>>> import numpy as np
>>> np.set_printoptions(precision=2, suppress=True, linewidth=160, floatmode="fixed")
>>> F = np.loadtxt("test19.csv", delimiter=",")
>>> F
array([[-2.00,  1.00],
       [ 0.00, -2.00]])
>>> M2 = np.array([[-1, -2, 4], [4, -2, -3]])
>>> basis = np.kron(M2, F)
>>> np.linalg.matrix_rank(basis)
np.int64(4)
>>> round(np.linalg.norm(basis, 2), 2), round(np.linalg.norm(M2, 2) * np.linalg.norm(F, 2), 2)
(np.float64(15.72), np.float64(15.72))
>>> basis
array([[ 2.00, -1.00,  4.00, -2.00, -8.00,  4.00],
       [-0.00,  2.00, -0.00,  4.00,  0.00, -8.00],
       [-8.00,  4.00,  4.00, -2.00,  6.00, -3.00],
       [ 0.00, -8.00, -0.00,  4.00, -0.00,  6.00]])
>>> X = np.loadtxt("out16.csv", delimiter=",")
>>> X
array([[0.54, 0.06, 0.18, 0.18, 0.42],
       [0.06, 0.01, 0.02, 0.02, 0.05],
       [0.18, 0.02, 0.06, 0.06, 0.14],
       [0.18, 0.02, 0.06, 0.06, 0.14],
       [0.42, 0.05, 0.14, 0.14, 0.33]])
>>> (X + X.T) / 2
array([[0.54, 0.06, 0.18, 0.18, 0.42],
       [0.06, 0.01, 0.02, 0.02, 0.05],
       [0.18, 0.02, 0.06, 0.06, 0.14],
       [0.18, 0.02, 0.06, 0.06, 0.14],
       [0.42, 0.05, 0.14, 0.14, 0.33]])
>>> round(np.linalg.norm(X[0], 1), 2), np.round(np.linalg.norm(X[0], np.inf), 2)
(np.float64(1.39), np.float64(0.54))
>>> np.round(X[0] @ X[3], 2)
np.float64(0.18)
>>> np.round(np.linalg.norm(X, 2) / np.linalg.norm(X), 2)
np.float64(1.0)
>>> [round(float(x), 2) for x in np.linalg.svd(X, compute_uv=False)[:3]]
[1.0, 0.0, 0.0]
>>> np.linalg.cond(X) > 100
np.True_
>>> W0 = np.load("x.npy")
>>> W0
array([[1, 2, 1],
       [2, 1, 2],
       [2, 2, 2]])
>>> Uu, s, VT = np.linalg.svd(W0)
>>> vecs = VT[:(s > 1e-8).sum()]
>>> rng = np.random.default_rng(59622)
>>> x = W0[0] + 2 * W0[1] + rng.integers(2) * np.eye(3)[0]
>>> x
array([6.00, 4.00, 5.00])
>>> np.linalg.matrix_rank(np.vstack([W0, x]))
np.int64(3)
>>> Uu, s, VT = np.linalg.svd(W0)
>>> np.argmax(s[:-1] / (s[1:] + 1e-6)) + 1
np.int64(2)
>>> M2 = Uu[:, :2] @ np.diag(s[:2]) @ VT[:2]
>>> np.linalg.matrix_rank(W0, rtol=0.05)
np.int64(2)
>>> M2
array([[1.00, 2.00, 1.00],
       [2.00, 1.00, 2.00],
       [2.00, 2.00, 2.00]])
>>> np.round(np.linalg.norm(W0 - M2) / np.linalg.norm(W0), 2)
np.float64(0.0)
>>> M2 = W0 / np.linalg.norm(W0, axis=1, keepdims=True)
>>> G = M2 @ M2.T
>>> G
array([[1.00, 0.82, 0.94],
       [0.82, 1.00, 0.96],
       [0.94, 0.96, 1.00]])
>>> np.argwhere(np.triu(np.abs(G) > 0.95, 1))
array([[1, 2]])
>>> np.linalg.norm(M2, axis=1)
array([1.00, 1.00, 1.00])
>>> np.round(np.degrees(np.arccos(np.clip(G[1, 2], -1, 1))), 2)
np.float64(15.79)
>>> (G - 2 * np.eye(3)).round(6).argmax(axis=1)
array([2, 2, 1])
>>> round(float(np.linalg.norm(W0, 2) / np.linalg.norm(W0)), 2)
0.98
>>> np.linalg.cond(W0) > 100
np.True_
>>> np.argsort(-np.linalg.norm(W0, axis=0).round(6), kind="stable")[:3]
array([0, 1, 2])
>>> rk = np.linalg.matrix_rank(W0)
>>> rk
np.int64(2)
>>> ns = np.linalg.svd(W0)[2][rk:].T
>>> ns.shape
(3, 1)
>>> [int(np.linalg.matrix_rank(W0[:, :j + 1])) for j in range(3)]
[1, 2, 2]
>>> M2 = np.array([[0]])
>>> basis = np.array([[2, 0, 0, -2, -2],
...     [1, 1, -2, 1, -2],
...     [0, -1, -2, -2, -2],
...     [2, 0, 2, 0, 1],
...     [0, -1, 2, -2, -2]])
>>> feats = np.block([[M2, np.zeros((1, 5))], [np.zeros((5, 1)), basis]])
>>> feats
array([[ 0.00,  0.00,  0.00,  0.00,  0.00,  0.00],
       [ 0.00,  2.00,  0.00,  0.00, -2.00, -2.00],
       [ 0.00,  1.00,  1.00, -2.00,  1.00, -2.00],
       [ 0.00,  0.00, -1.00, -2.00, -2.00, -2.00],
       [ 0.00,  2.00,  0.00,  2.00,  0.00,  1.00],
       [ 0.00,  0.00, -1.00,  2.00, -2.00, -2.00]])
>>> M2 = feats + rng.integers(-2, 3, (6, 5)) @ rng.integers(-2, 3, (5, 6))
>>> M2
array([[ -3.00,   6.00,   3.00,   1.00,   4.00,   3.00],
       [ -4.00,   1.00,   2.00,   4.00,  -1.00,  -9.00],
       [  1.00,   1.00,   4.00,  -1.00,   7.00,  -3.00],
       [  4.00,  -4.00,   0.00,  -3.00,  -2.00,   3.00],
       [ -3.00,   2.00,   7.00,   7.00,   6.00,   0.00],
       [  2.00,  -4.00,  -7.00,   0.00, -10.00,  -8.00]])
>>> M2 - feats
array([[-3.00,  6.00,  3.00,  1.00,  4.00,  3.00],
       [-4.00, -1.00,  2.00,  4.00,  1.00, -7.00],
       [ 1.00,  0.00,  3.00,  1.00,  6.00, -1.00],
       [ 4.00, -4.00,  1.00, -1.00,  0.00,  5.00],
       [-3.00,  0.00,  7.00,  5.00,  6.00, -1.00],
       [ 2.00, -4.00, -6.00, -2.00, -8.00, -6.00]])
>>> np.linalg.matrix_rank(M2 - feats, tol=1e-8)
np.int64(5)
>>> x = np.array([0, 1, -3, -2, 3, 3])
>>> y = M2 @ x
>>> y
array([ 16.00, -43.00,   3.00,   5.00, -15.00, -37.00])
>>> np.round(np.linalg.solve(M2, M2[:, 3]), 2) + 0
array([0.00, 0.00, 0.00, 1.00, 0.00, 0.00])
>>> np.round(np.linalg.solve(M2.T, M2[0]), 2) + 0
array([1.00, 0.00, 0.00, 0.00, 0.00, 0.00])
>>> P = np.triu(np.array([[1, 3, 1, 3, 2],
...     [4, -4, -1, 1, 4],
...     [-2, -3, -3, -2, 1],
...     [5, 2, -2, -3, 0],
...     [1, 4, 0, -1, -4]]), 1) + np.eye(5)
>>> M2 = P @ X @ np.linalg.inv(P)
>>> np.round(np.poly(M2), 2) + 0
array([ 1.00, -1.00,  0.00,  0.00,  0.00,  0.00])
>>> np.linalg.matrix_rank(M2)
np.int64(1)
>>> np.round(np.linalg.det(M2), 2)
np.float64(0.0)
>>> np.allclose(feats @ feats.T, feats.T @ feats)
False
>>> np.linalg.determinant(feats)
Traceback (most recent call last):
  File "<python-input-65>", line 1, in <module>
    np.linalg.determinant(feats)
    ^^^^^^^^^^^^^^^^^^^^^
AttributeError: module 'numpy.linalg' has no attribute 'determinant'
>>> assert feats == feats.T
Traceback (most recent call last):
  File "<python-input-66>", line 1, in <module>
    assert feats == feats.T
           ^^^^^^^^^^^^^^^^
ValueError: The truth value of an array with more than one element is ambiguous. Use a.any() or a.all()
>>> Uu, s, VT = np.linalg.svd(feats)
>>> vecs = VT[:(s > 1e-8).sum()]
>>> x = feats[0] + 5 * feats[2] + rng.integers(2) * np.eye(6)[0]
>>> x
array([  0.00,   5.00,   5.00, -10.00,   5.00, -10.00])
>>> np.round(vecs.T @ vecs, 2) + 0
array([[0.00, 0.00, 0.00, 0.00, 0.00, 0.00],
       [0.00, 1.00, 0.00, 0.00, 0.00, 0.00],
       [0.00, 0.00, 1.00, 0.00, 0.00, 0.00],
       [0.00, 0.00, 0.00, 1.00, 0.00, 0.00],
       [0.00, 0.00, 0.00, 0.00, 1.00, 0.00],
       [0.00, 0.00, 0.00, 0.00, 0.00, 1.00]])
>>> np.linalg.matrix_rank(np.vstack([feats, x]))
np.int64(5)
>>> M = np.array([[0.7, -1.2, 0.3, -0.1, 1.1],
...     [0.2, -1.3, 0.2, -1.5, -1.5],
...     [0.8, 0.0, 0.1, 0.9, -2.2],
...     [1.7, -2.3, -1.2, 2.4, -0.6],
...     [-1.0, -1.1, 0.3, -0.9, 0.0],
...     [1.6, -0.9, 1.0, -1.2, 0.4],
...     [-0.7, -1.9, 1.1, 0.3, 1.3],
...     [-0.6, 0.2, -0.9, 0.2, -1.2]])
>>> M[2] = M[1] + 0.1 * rng.normal(size=5)
>>> M
array([[ 0.70, -1.20,  0.30, -0.10,  1.10],
       [ 0.20, -1.30,  0.20, -1.50, -1.50],
       [ 0.39, -1.15,  0.07, -1.38, -1.56],
       [ 1.70, -2.30, -1.20,  2.40, -0.60],
       [-1.00, -1.10,  0.30, -0.90,  0.00],
       [ 1.60, -0.90,  1.00, -1.20,  0.40],
       [-0.70, -1.90,  1.10,  0.30,  1.30],
       [-0.60,  0.20, -0.90,  0.20, -1.20]])
>>> M2 = np.c_[M[:, :3] @ np.array([[2, -1, 3], [-1, 2, 1], [-1, -3, -2]]), np.array([1, 2, 9, 0, 8, 6, 6, 8])]
>>> M2
array([[ 2.30, -4.00,  0.30,  1.00],
       [ 1.50, -3.40, -1.10,  2.00],
       [ 1.85, -2.90, -0.12,  9.00],
       [ 6.90, -2.70,  5.20,  0.00],
       [-1.20, -2.10, -4.70,  8.00],
       [ 3.10, -6.40,  1.90,  6.00],
       [-0.60, -6.40, -6.20,  6.00],
       [-0.50,  3.70,  0.20,  8.00]])
>>> np.round(np.linalg.norm(M2 - M @ np.linalg.lstsq(M, M2)[0], axis=0), 2) + 0
array([ 0.00,  0.00,  0.00, 10.15])
>>> J = np.load("block19.npy")
>>> J
array([[ 1, -2,  0, -2,  2,  0, -2],
       [ 3, -6,  0, -6,  6,  0, -6],
       [-3,  6,  0,  6, -6,  0,  6],
       [ 2, -4,  0, -4,  4,  0, -4],
       [ 3, -6,  0, -6,  6,  0, -6],
       [ 4, -8,  0, -8,  8,  0, -8]])
>>> x = np.array([-9, 9, 7, 8, 5, -2, 6])
>>> a = np.maximum(J @ x, 0)
>>> J.T @ a
array([-405,  810,    0,  810, -810,    0,  810])
>>> np.flatnonzero(a > 1e-9)
array([2])
>>> np.tanh(J @ x)
array([-1.00, -1.00,  1.00, -1.00, -1.00, -1.00])
>>> a
array([  0,   0, 135,   0,   0,   0])
>>> A = np.arange(21).reshape(7, 3) + 5
>>> A
array([[ 5,  6,  7],
       [ 8,  9, 10],
       [11, 12, 13],
       [14, 15, 16],
       [17, 18, 19],
       [20, 21, 22],
       [23, 24, 25]])
>>> Uu, s, VT = np.linalg.svd(A)
>>> vecs = VT[:(s > 1e-8).sum()]
>>> x = A[1] + 5 * A[2] + rng.integers(2) * np.eye(3)[2]
>>> x
array([63.00, 69.00, 75.00])
>>> vecs.T @ vecs
array([[ 0.83,  0.33, -0.17],
       [ 0.33,  0.33,  0.33],
       [-0.17,  0.33,  0.83]])
>>> np.allclose(vecs.T @ vecs @ x, x)
True
>>> round(float(np.linalg.norm(x - vecs.T @ vecs @ x)), 2)
0.0
>>> G = A.T @ A
>>> np.round(np.linalg.svd(A, compute_uv=False) ** 2, 2) + 0
array([5493.07,    1.93,    0.00])
>>> np.allclose(G, G.T)
True
>>> (A @ A.T).shape
(7, 7)
>>> np.linalg.matrix_rank(G)
np.int64(2)
>>> G
array([[1624, 1722, 1820],
       [1722, 1827, 1932],
       [1820, 1932, 2044]])
>>> data = np.loadtxt("w.csv", delimiter=",")
>>> data
array([[ 2.00,  1.00, -2.00, -2.00,  1.00,  2.00,  1.00],
       [ 4.00,  0.00,  0.00, -4.00,  0.00,  0.00,  0.00],
       [ 2.00, -2.00,  0.00, -6.00, -2.00,  0.00,  0.00],
       [ 4.00, -2.00,  0.00, -4.00, -1.00, -2.00, -1.00],
       [ 3.00, -4.00, -2.00, -5.00, -2.00, -3.00,  1.00],
       [ 3.00, -3.00,  0.00, -3.00, -4.00, -1.00, -1.00],
       [ 4.00, -5.00,  0.00, -4.00, -3.00,  1.00,  1.00],
       [ 4.00, -6.00,  1.00, -5.00, -5.00,  1.00, -1.00],
       [ 2.00, -4.00,  2.00, -6.00, -5.00,  1.00,  1.00],
       [ 0.00, -4.00,  4.00, -6.00, -3.00, -1.00,  2.00],
       [ 1.00, -5.00,  2.00, -5.00, -3.00,  1.00,  4.00],
       [ 1.00, -3.00,  2.00, -3.00, -2.00,  2.00,  3.00],
       [ 2.00, -5.00,  0.00, -3.00, -1.00,  2.00,  4.00],
       [ 3.00, -3.00,  0.00, -5.00,  0.00,  3.00,  4.00],
       [ 5.00, -2.00, -1.00, -7.00,  2.00,  4.00,  6.00],
       [ 4.00, -4.00, -2.00, -8.00,  1.00,  3.00,  6.00],
       [ 5.00, -4.00, -1.00, -7.00, -1.00,  2.00,  6.00],
       [ 4.00, -6.00, -3.00, -5.00, -3.00,  1.00,  4.00],
       [ 5.00, -8.00, -1.00, -6.00, -4.00,  3.00,  3.00]])
>>> G = np.cov(data, rowvar=False)
>>> data.std(axis=0)
array([1.43, 2.06, 1.67, 1.54, 1.98, 1.78, 2.34])
>>> labels = data[:, 4] > np.median(data[:, 4])
>>> u = data[labels].mean(axis=0) - data[~labels].mean(axis=0)
>>> np.argsort(-np.abs(u).round(6), kind="stable")
array([4, 1, 6, 5, 2, 0, 3])
>>> T = np.stack([data, -3 * data, data[::-1]])
>>> np.linalg.matrix_rank(T.reshape(3, -1))
np.int64(2)
>>> T.shape
(3, 19, 7)
>>> np.linalg.norm(T, axis=(1, 2))
array([ 39.10, 117.31,  39.10])
>>> np.linalg.matrix_rank(T)
array([7, 7, 7])
